% python3 -q
>>> import numpy as np
>>> import numpy.linalg as la
>>> np.set_printoptions(precision=2, suppress=True, linewidth=100, sign=" ")
>>> rnd = lambda a: np.round(a, 2) + 0
>>> mat = np.load("w.npy")
>>> mat
array([[ 3.,  3., -2., -1.],
       [-2., -1.,  1.,  1.],
       [-2., -1.,  1.,  1.],
       [ 0.,  1., -1.,  1.]])
>>> np.allclose(mat[:-1].T @ la.lstsq(mat[:-1].T, mat[-1])[0], mat[-1])
False
>>> rnd(np.trace(la.pinv(mat) @ mat))
np.float64(3.0)
>>> np.abs(np.diag(la.qr(mat)[1])) > 1e-9
array([ True,  True,  True, False])
>>> try:
...     la.inv(mat)
... except la.LinAlgError as e:
...     print(e)
... 
Singular matrix
>>> la.lstsq(mat[:-1].T, mat[-1])[2]
np.int32(2)
>>> A2 = mat / np.sqrt((mat ** 2).mean(axis=1, keepdims=True))
>>> la.matrix_rank(A2) == la.matrix_rank(mat)
np.True_
>>> mat - mat.mean(axis=1, keepdims=True)
array([[ 2.25,  2.25, -2.75, -1.75],
       [-1.75, -0.75,  1.25,  1.25],
       [-1.75, -0.75,  1.25,  1.25],
       [-0.25,  0.75, -1.25,  0.75]])
>>> data = np.loadtxt("dump.csv", delimiter=",")
>>> rnd(data)
array([[ 0.1 ,  0.09,  0.19,  0.05, -0.04, -0.21],
       [ 0.09,  0.1 ,  0.18,  0.02, -0.19, -0.13],
       [ 0.19,  0.18,  0.36,  0.08, -0.14, -0.37],
       [ 0.05,  0.02,  0.08,  0.04,  0.09, -0.13],
       [-0.04, -0.19, -0.14,  0.09,  0.89, -0.19],
       [-0.21, -0.13, -0.37, -0.13, -0.19,  0.51]])
>>> # looks like rank 2
>>> Uu, sv, VT = la.svd(data)
>>> np.argmax(sv[:-1] / (sv[1:] + 1e-6)) + 1
np.int64(2)
>>> rnd(sv)
array([ 1.,  1.,  0.,  0.,  0.,  0.])
>>> A2 = Uu[:, :2] @ np.diag(sv[:2]) @ VT[:2]
>>> rnd(la.norm(data - A2, 2)), rnd(sv[2])
(np.float64(0.0), np.float64(0.0))
>>> rnd(np.abs(data - A2).max())
np.float64(0.0)
>>> ev, vecs = la.eigvalsh(data)
Traceback (most recent call last):
  File "<python-input-23>", line 1, in <module>
    ev, vecs = la.eigvalsh(data)
    ^^^^^^^^
ValueError: too many values to unpack (expected 2)
>>> ev, vecs = la.eigh(data)
>>> (ev > 1e-8).sum(), (ev < -1e-8).sum()
(np.int64(2), np.int64(0))
>>> rnd(ev)
array([ 0.,  0.,  0.,  0.,  1.,  1.])
>>> rnd(vecs.T @ vecs)
array([[ 1.,  0.,  0.,  0.,  0.,  0.],
       [ 0.,  1.,  0.,  0.,  0.,  0.],
       [ 0.,  0.,  1.,  0.,  0.,  0.],
       [ 0.,  0.,  0.,  1.,  0.,  0.],
       [ 0.,  0.,  0.,  0.,  1.,  0.],
       [ 0.,  0.,  0.,  0.,  0.,  1.]])
>>> np.trace(data)
np.float64(2.0)
>>> rnd((data + data.T) / 2)
array([[ 0.1 ,  0.09,  0.19,  0.05, -0.04, -0.21],
       [ 0.09,  0.1 ,  0.18,  0.02, -0.19, -0.13],
       [ 0.19,  0.18,  0.36,  0.08, -0.14, -0.37],
       [ 0.05,  0.02,  0.08,  0.04,  0.09, -0.13],
       [-0.04, -0.19, -0.14,  0.09,  0.89, -0.19],
       [-0.21, -0.13, -0.37, -0.13, -0.19,  0.51]])
>>> rnd(np.sort(np.abs(la.eigvals(data))))
array([ 0.,  0.,  0.,  0.,  1.,  1.])
>>> rnd(la.matrix_power(data, 4))
array([[ 0.1 ,  0.09,  0.19,  0.05, -0.04, -0.21],
       [ 0.09,  0.1 ,  0.18,  0.02, -0.19, -0.13],
       [ 0.19,  0.18,  0.36,  0.08, -0.14, -0.37],
       [ 0.05,  0.02,  0.08,  0.04,  0.09, -0.13],
       [-0.04, -0.19, -0.14,  0.09,  0.89, -0.19],
       [-0.21, -0.13, -0.37, -0.13, -0.19,  0.51]])
>>> th = np.radians(60)
>>> r_ = np.eye(6)
>>> r_[1, 1] = r_[3, 3] = np.cos(th)
>>> r_[1, 3], r_[3, 1] = -np.sin(th), np.sin(th)
>>> rnd(r_)
array([[ 1.  ,  0.  ,  0.  ,  0.  ,  0.  ,  0.  ],
       [ 0.  ,  0.5 ,  0.  , -0.87,  0.  ,  0.  ],
       [ 0.  ,  0.  ,  1.  ,  0.  ,  0.  ,  0.  ],
       [ 0.  ,  0.87,  0.  ,  0.5 ,  0.  ,  0.  ],
       [ 0.  ,  0.  ,  0.  ,  0.  ,  1.  ,  0.  ],
       [ 0.  ,  0.  ,  0.  ,  0.  ,  0.  ,  1.  ]])
>>> A2 = data @ r_.T
>>> np.allclose(la.norm(data, axis=1), la.norm(A2, axis=1))
True
>>> rnd(A2)
array([[ 0.1 ,  0.  ,  0.19,  0.1 , -0.04, -0.21],
       [ 0.09,  0.03,  0.18,  0.1 , -0.19, -0.13],
       [ 0.19,  0.02,  0.36,  0.19, -0.14, -0.37],
       [ 0.05, -0.02,  0.08,  0.04,  0.09, -0.13],
       [-0.04, -0.17, -0.14, -0.12,  0.89, -0.19],
       [-0.21,  0.05, -0.37, -0.18, -0.19,  0.51]])
>>> np.allclose(data @ data.T, A2 @ A2.T)
True
>>> rnd(la.svd(data, compute_uv=False)), rnd(la.svd(A2, compute_uv=False))
(array([ 1.,  1.,  0.,  0.,  0.,  0.]), array([ 1.,  1.,  0.,  0.,  0.,  0.]))
>>> m1 = np.load("data.npy")
>>> rnd(m1)
array([[ 0.12,  0.12, -0.12,  0.28],
       [ 0.12,  0.12, -0.12,  0.28],
       [-0.12, -0.12,  0.12, -0.28],
       [ 0.28,  0.28, -0.28,  0.64]])
>>> A2 = m1 / la.norm(m1, axis=1, keepdims=True)
>>> cov = A2 @ A2.T
>>> np.argwhere(np.triu(np.abs(cov) > 0.95, 1))
array([[ 0,  1],
       [ 0,  2],
       [ 0,  3],
       [ 1,  2],
       [ 1,  3],
       [ 2,  3]])
>>> rnd(cov)
array([[ 1.,  1., -1.,  1.],
       [ 1.,  1., -1.,  1.],
       [-1., -1.,  1., -1.],
       [ 1.,  1., -1.,  1.]])
>>> (cov - 2 * np.eye(4)).round(6).argmax(axis=1)
array([ 1,  0,  0,  0])
>>> rnd(cov[2])
array([-1., -1.,  1., -1.])
>>> (np.abs(cov) > 0.9).astype(int)
array([[ 1,  1,  1,  1],
       [ 1,  1,  1,  1],
       [ 1,  1,  1,  1],
       [ 1,  1,  1,  1]])
>>> Uu, sv, VT = la.svd(m1)
>>> vecs = VT[:(sv > 1e-8).sum()]
>>> rng = np.random.default_rng(903273)
>>> vec = m1[3] + 4 * m1[1] + rng.integers(2) * np.eye(4)[0]
>>> vec
array([ 0.75,  0.75, -0.75,  1.75])
>>> rnd(vecs.T @ vecs)
array([[ 0.12,  0.12, -0.12,  0.28],
       [ 0.12,  0.12, -0.12,  0.28],
       [-0.12, -0.12,  0.12, -0.28],
       [ 0.28,  0.28, -0.28,  0.64]])
>>> np.allclose(vecs.T @ vecs @ vec, vec)
True
>>> rank = la.matrix_rank(m1)
>>> rank
np.int64(1)
>>> N = la.svd(m1)[2][rank:].T
>>> np.allclose(m1 @ N, 0)
True
>>> rnd(m1 @ N)
array([[ 0.,  0.,  0.],
       [ 0.,  0.,  0.],
       [ 0.,  0.,  0.],
       [ 0.,  0.,  0.]])
>>> [int(la.matrix_rank(m1[:i])) for i in range(1, len(m1) + 1)]
[1, 1, 1, 1]
>>> la.matrix_rank(m1.T @ m1), la.matrix_rank(m1 @ m1.T)
(np.int64(1), np.int64(1))
>>> J = np.loadtxt("block16.csv", delimiter=",")
>>> J
array([[ -2.,   2.,  -3.,   0.],
       [ -5.,   0.,   0.,  -1.],
       [ -2.,   0.,   1.,  -1.],
       [ -3.,   2.,   4.,   2.],
       [ -3.,   5.,   7.,   1.],
       [ -3.,   4.,   4.,   2.],
       [ -5.,   1.,   1.,   3.],
       [ -6.,  -2.,   3.,   0.],
       [ -8.,  -2.,   4.,   2.],
       [ -5.,   1.,   6.,   2.],
       [ -4.,  -1.,   3.,   4.],
       [ -6.,  -4.,   2.,   6.],
       [ -7.,  -3.,   3.,   7.],
       [ -8.,  -4.,   4.,   8.],
       [-11.,  -4.,   1.,   9.],
       [ -8.,  -2.,   0.,   7.],
       [ -9.,   0.,   2.,   7.],
       [-11.,   2.,   2.,   5.],
       [ -8.,   5.,   2.,   5.],
       [ -6.,   8.,   1.,   7.],
       [ -9.,   6.,   0.,  10.],
       [-11.,   3.,  -2.,   7.],
       [ -8.,   4.,  -2.,  10.],
       [ -5.,   1.,  -5.,  11.],
       [ -8.,  -1.,  -4.,  12.],
       [ -5.,  -2.,  -1.,  11.],
       [ -4.,  -2.,  -3.,  11.],
       [ -3.,  -1.,  -2.,   8.],
       [  0.,  -1.,  -3.,  11.]])
>>> D = la.norm(J[:, None] - J[None], axis=-1)
>>> np.unravel_index(D.round(6).argmax(), D.shape)
(np.int64(4), np.int64(24))
>>> rnd(D[:5, :5])
array([[  0.  ,   4.8 ,   4.58,   7.35,  10.54],
       [  4.8 ,   0.  ,   3.16,   5.74,   9.06],
       [  4.58,   3.16,   0.  ,   4.8 ,   8.12],
       [  7.35,   5.74,   4.8 ,   0.  ,   4.36],
       [ 10.54,   9.06,   8.12,   4.36,   0.  ]])
>>> (D + 1e9 * np.eye(29)).round(6).argmin(axis=1)
array([  2,   2,   1,   5,   5,   3,  10,   8,   7,   3,   6,  12,  11,  12,  15,  16,  15,  16,
        17,  18,  22,  22,  20,  26,  23,  26,  25,  26,  26])
>>> D[4].round(6).argsort(kind="stable")[:4]
array([ 4,  5,  3,  9])
>>> la.matrix_rank(D ** 2)
np.int64(6)
